$ python3 -q
>>> import numpy as np
>>> np.set_printoptions(precision=3, suppress=True, linewidth=120, sign=" ")
>>> def rd(a):
...     return np.round(a, 3) + 0
... 
>>> m1 = np.load("layer6.npy")
>>> print(m1)
[[-3.  1.  0.  0.  0.  0.  0.  0.  0.  0.  0.  0.  0.]
 [ 0. -3.  1.  0.  0.  0.  0.  0.  0.  0.  0.  0.  0.]
 [ 0.  0. -3.  1.  0.  0.  0.  0.  0.  0.  0.  0.  0.]
 [ 0.  0.  0. -3.  1.  0.  0.  0.  0.  0.  0.  0.  0.]
 [ 0.  0.  0.  0. -3.  1.  0.  0.  0.  0.  0.  0.  0.]
 [ 0.  0.  0.  0.  0. -3.  1.  0.  0.  0.  0.  0.  0.]
 [ 0.  0.  0.  0.  0.  0. -3.  1.  0.  0.  0.  0.  0.]
 [ 0.  0.  0.  0.  0.  0.  0. -3.  1.  0.  0.  0.  0.]
 [ 0.  0.  0.  0.  0.  0.  0.  0. -3.  1.  0.  0.  0.]
 [ 0.  0.  0.  0.  0.  0.  0.  0.  0. -3.  1.  0.  0.]
 [ 0.  0.  0.  0.  0.  0.  0.  0.  0.  0. -3.  1.  0.]
 [ 0.  0.  0.  0.  0.  0.  0.  0.  0.  0.  0. -3.  1.]
 [ 0.  0.  0.  0.  0.  0.  0.  0.  0.  0.  0.  0. -3.]]
>>> t3 = np.stack([m1, 3 * m1, m1[::-1]])
>>> np.linalg.matrix_rank(t3)
array([ 13,  13,  13])
>>> np.einsum("bij,cij->bc", t3, t3)
array([[  129.,   387.,    10.],
       [  387.,  1161.,    30.],
       [   10.,    30.,   129.]])
>>> t3.shape
(3, 13, 13)
>>> M = np.load("w.npy")
>>> M
array([[ 2,  0,  0,  0],
       [ 0,  0,  0,  0],
       [ 0,  0,  2,  0],
       [ 0,  0,  0,  0]])
>>> (M - M.T) / 2
array([[ 0.,  0.,  0.,  0.],
       [ 0.,  0.,  0.,  0.],
       [ 0.,  0.,  0.,  0.],
       [ 0.,  0.,  0.,  0.]])
>>> M.inv()
Traceback (most recent call last):
  File "<python-input-12>", line 1, in <module>
    M.inv()
    ^^^^^
AttributeError: 'numpy.ndarray' object has no attribute 'inv'
>>> np.linalg.matrix_power(M, 4)
array([[ 16,   0,   0,   0],
       [  0,   0,   0,   0],
       [  0,   0,  16,   0],
       [  0,   0,   0,   0]])
>>> (M + M.T) / 2
array([[ 2.,  0.,  0.,  0.],
       [ 0.,  0.,  0.,  0.],
       [ 0.,  0.,  2.,  0.],
       [ 0.,  0.,  0.,  0.]])
>>> np.allclose(M @ M.T, M.T @ M)
True
>>> M @ M
array([[ 4,  0,  0,  0],
       [ 0,  0,  0,  0],
       [ 0,  0,  4,  0],
       [ 0,  0,  0,  0]])
>>> rd(np.sort(np.abs(np.linalg.eigvals(M))))
array([ 0.,  0.,  2.,  2.])
>>> print(np.allclose(M, M.T))
True
>>> rd(np.linalg.det(M))
np.float64(0.0)
